% ipython --no-banner

In [1]: import numpy as np

In [2]: import numpy.linalg as la

In [3]: np.set_printoptions(suppress=True, linewidth=120)

In [4]: def rd(a):
   ...:     return np.round(a, 1) + 0
   ...: 

In [5]: A2 = np.array([[1.8], [0.6]])

In [6]: basis = np.array([[0.3, -0.9]])

In [7]: mat = A2 @ basis

In [8]: print(rd(mat))
[[ 0.5 -1.6]
 [ 0.2 -0.5]]

In [9]: Uu, sigma, vt = la.svd(mat)

In [10]: vecs = vt[:(sigma > 1e-8).sum()]

In [11]: rng = np.random.default_rng(73865)

In [12]: x0 = mat[1] + -3 * mat[0] + rng.integers(2) * np.eye(2)[1]

In [13]: print(rd(x0))
[-1.4  4.3]

In [14]: print(rd(la.norm(x0 - vecs.T @ vecs @ x0)))
0.0

In [15]: print(np.allclose(vecs.T @ vecs @ x0, x0))
True

In [16]: print(rd(np.diag(vecs.T @ vecs)))
[0.1 0.9]

In [17]: print(rd(vecs.T @ vecs))
[[ 0.1 -0.3]
 [-0.3  0.9]]

In [18]: J = np.load("x.npy")

In [19]: print(J)
[[-2  1 -2]
 [-2 -2  1]
 [ 1 -2 -2]]

In [20]: t3 = np.stack([J, 5 * J, J[::-1]])

In [21]: print(rd(la.norm(t3, axis=(1, 2))))
[ 5.2 26.   5.2]

In [22]: print(np.einsum("bij,cij->bc", t3, t3))
[[ 27 135   9]
 [135 675  45]
 [  9  45  27]]

In [23]: print(la.matrix_rank(t3.reshape(3, -1)))
2

In [24]: W0 = np.load("test1.npy")

In [25]: print(W0)
[[ -7.5   3.  -10.6]
 [-13.6   1.7  -3.8]
 [  8.9   2.5 -11.2]
 [ 12.   -2.2   5.5]
 [ 13.4   2.9 -12.8]
 [  1.5  -0.7   2.4]
 [ -8.9   0.3   0.6]
 [  5.8   3.2 -13. ]
 [  5.9  -2.4   8.1]
 [ 11.9  -2.3   6.8]
 [ -9.2  -1.1   5. ]
 [  9.    2.1  -9.6]
 [ -7.4  -0.1   1.7]
 [ 10.4   0.8  -4.1]
 [  9.   -3.   10. ]]

In [26]: d = la.norm(W0[:, None] - W0[None], axis=-1)

In [27]: print(rd(d[4]))
[21.  28.5  4.8 19.   0.  19.6 26.1  7.6 22.8 20.3 29.   5.5 25.5  9.4 24. ]

In [28]: print(la.matrix_rank(d ** 2))
5

In [29]: print((d + 1e9 * np.eye(15)).round(6).argmin(axis=1))
[ 1  6 11  9  2  8 12  2 14  3 12  2  6 11  8]

In [30]: print(d[4].round(6).argsort(kind="stable")[:4])
[ 4  2 11  7]

In [31]: print(np.unravel_index(d.round(6).argmax(), d.shape))
(np.int64(4), np.int64(10))

In [32]: print(np.flatnonzero(d[4] < d.mean() / 2))
[ 2  4  7 11]

In [33]: print(rd(d[:5, :5]))
[[ 0.   9.2 16.4 25.8 21. ]
 [ 9.2  0.  23.7 27.5 28.5]
 [16.4 23.7  0.  17.6  4.8]
 [25.8 27.5 17.6  0.  19. ]
 [21.  28.5  4.8 19.   0. ]]

In [34]: print(rd(la.norm(W0, axis=1)))
[13.3 14.2 14.5 13.4 18.8  2.9  8.9 14.6 10.3 13.9 10.5 13.3  7.6 11.2 13.8]

In [35]: q, Rm = la.qr(J)

In [36]: print(rd(q @ Rm))
[[-2.  1. -2.]
 [-2. -2.  1.]
 [ 1. -2. -2.]]

In [37]: print(np.abs(np.diag(Rm)))
[3. 3. 3.]

In [38]: print(np.trace(q @ q.T))
3.0

In [39]: print(q.shape, Rm.shape)
(3, 3) (3, 3)

In [40]: print(rd(q.T @ q))
[[1. 0. 0.]
 [0. 1. 0.]
 [0. 0. 1.]]

In [41]: print(rd(q))
[[-0.7  0.3  0.7]
 [-0.7 -0.7 -0.3]
 [ 0.3 -0.7  0.7]]

In [42]: q, Rm = la.qr(W0)

In [43]: print(rd(Rm))
[[36.7 -0.7 -3.3]
 [ 0.  -8.2 30.9]
 [ 0.   0.   1.5]]

In [44]: print(rd(abs(Rm[0, 0])), rd(la.norm(W0[:, 0])))
36.7 36.7

In [45]: print(np.allclose(Rm.T @ Rm, W0.T @ W0))
True

In [46]: print(rd(np.trace(q @ q.T)))
3.0

In [47]: print(q.shape, Rm.shape)
(15, 3) (3, 3)

In [48]: print(rd(np.abs(np.diag(Rm))))
[36.7  8.2  1.5]

In [49]: print(rd(q @ Rm))
[[ -7.5   3.  -10.6]
 [-13.6   1.7  -3.8]
 [  8.9   2.5 -11.2]
 [ 12.   -2.2   5.5]
 [ 13.4   2.9 -12.8]
 [  1.5  -0.7   2.4]
 [ -8.9   0.3   0.6]
 [  5.8   3.2 -13. ]
 [  5.9  -2.4   8.1]
 [ 11.9  -2.3   6.8]
 [ -9.2  -1.1   5. ]
 [  9.    2.1  -9.6]
 [ -7.4  -0.1   1.7]
 [ 10.4   0.8  -4.1]
 [  9.   -3.   10. ]]

In [50]: q, vecs = la.qr(W0[:, :2])[0], la.qr(W0[:, 2:])[0]

In [51]: sigma = la.svd(q.T @ vecs, compute_uv=False)

In [52]: print(rd(np.degrees(np.arccos(sigma.clip(0, 1)))))
[2.8]

In [53]: print(rd(sigma))
[1.]

In [54]: print(rd(la.norm(q @ q.T - vecs @ vecs.T, 2)))
1.0

In [55]: proj = W0 @ la.solve(W0.T @ W0, W0.T)

In [56]: print(np.allclose(proj @ proj, proj))
True

In [57]: print(rd(np.trace(proj)))
3.0

In [58]: print(rd(proj @ W0[:, 1]))
[ 3.   1.7  2.5 -2.2  2.9 -0.7  0.3  3.2 -2.4 -2.3 -1.1  2.1 -0.1  0.8 -3. ]

In [59]: m1 = np.load("run3.npy")

In [60]: print(m1)
[[-6.4 -8.2 -9.3]
 [-5.4 -6.7 -7.7]
 [-5.4 -6.6 -7.6]
 [-4.2 -4.8 -5.7]
 [-1.9 -1.9 -2.3]
 [-1.1 -1.1 -1.2]
 [-0.4 -0.4 -0.4]
 [ 2.1  3.5  2. ]
 [ 3.5  7.7  3.7]
 [ 6.8 18.7  8.6]]

In [61]: x0 = np.array([4, 4, 1])

In [62]: y = m1 @ x0

In [63]: print(rd(la.pinv(m1) @ m1))
[[1. 0. 0.]
 [0. 1. 0.]
 [0. 0. 1.]]

In [64]: y = y + 0.3 * rng.normal(size=10)

In [65]: print(rd(y))
[-67.4 -55.8 -55.9 -41.9 -17.3 -10.2  -3.9  24.4  48.6 110.1]

In [66]: c, *_ = la.lstsq(m1, y)

In [67]: print(rd(la.norm(y - m1 @ c)))
0.7

In [68]: q, vecs = la.qr(m1[:, :2])[0], la.qr(m1[:, 2:])[0]

In [69]: sigma = la.svd(q.T @ vecs, compute_uv=False)

In [70]: print(rd(la.norm(q @ q.T - vecs @ vecs.T, 2)))
1.0

In [71]: print((sigma > 0.9).sum())
1

In [72]: E = np.loadtxt("data.csv", delimiter=",")

In [73]: print(E)
[[0. 1. 0.]
 [1. 0. 0.]
 [0. 0. 1.]]

In [74]: w, vecs = la.eig(E)

In [75]: print(E @ vecs[:, 0] - w[0] * vecs[:, 0])
[0. 0. 0.]

In [76]: print(np.prod(w))
-1.0

In [77]: print(rd(np.sort(la.eigvals(E.T))))
[-1.  1.  1.]

In [78]: print(rd(np.sort(la.eigvals(E).real)))
[-1.  1.  1.]

In [79]: print(np.flatnonzero(la.matrix_power((E != 0) + (E.T != 0) + np.eye(3), 3)[0]))
[0 1]

In [80]: A2 = E + rng.integers(-2, 3, (3, 1)) @ rng.integers(-2, 3, (1, 3))

In [81]: print(A2)
[[ 4. -1.  4.]
 [ 1.  0.  0.]
 [ 0.  0.  1.]]

In [82]: print(np.abs(A2 - E).sum(axis=1))
[10.  0.  0.]

In [83]: sigma = 20 * 0.5 ** np.arange(3)

In [84]: q, _ = la.qr(np.array([[-0.9, -1.1, -1.1], [-0.5, 0.0, 1.1], [-0.9, -0.1, 0.7]]))

In [85]: arr = rng.normal(size=(18, 3)) * sigma @ q

In [86]: print(rd(arr))
[[ 12.9 -17.7  -4. ]
 [ -6.3  -1.3  -3.9]
 [ -2.3   1.5  -7.9]
 [-15.3  -4.6 -14.9]
 [-15.6   9.    2.6]
 [  8.5   6.4   5.1]
 [ -2.   20.9  27.7]
 [ -2.2   6.1   2.8]
 [ 27.9 -35.8   9.6]
 [ -6.    6.1   1. ]
 [  0.5   4.5  -6.8]
 [ 11.    0.2   9.7]
 [ -4.7   3.1  -3.1]
 [ 33.6 -35.4  17.8]
 [  7.6 -11.3  -4.9]
 [ 27.  -29.   13.3]
 [ -4.4  13.4  -1.2]
 [ 12.8 -16.3   2.2]]

In [87]: A2 = np.c_[arr[:, :2] @ np.array([[3, 3], [0, -1]]), np.array([-3, -3, 3, 1, -2, 2, -1, 0, 3, 3, -2, 2, -3, -1, -2, -3, 3, 3])]

In [88]: print(rd(A2))
[[ 38.6  56.3  -3. ]
 [-18.9 -17.6  -3. ]
 [ -6.8  -8.3   3. ]
 [-45.8 -41.1   1. ]
 [-46.8 -55.7  -2. ]
 [ 25.4  19.1   2. ]
 [ -6.1 -27.   -1. ]
 [ -6.7 -12.7   0. ]
 [ 83.6 119.4   3. ]
 [-17.9 -24.    3. ]
 [  1.4  -3.2  -2. ]
 [ 33.   32.9   2. ]
 [-14.2 -17.3  -3. ]
 [100.7 136.2  -1. ]
 [ 22.7  34.   -2. ]
 [ 81.  110.1  -3. ]
 [-13.3 -26.7   3. ]
 [ 38.4  54.7   3. ]]

In [89]: print(rd(la.norm(A2 - arr @ la.lstsq(arr, A2)[0], axis=0)))
[0.  0.  9.9]

In [90]: print(rd(la.lstsq(arr, A2[:, 0])[0]))
[3. 0. 0.]
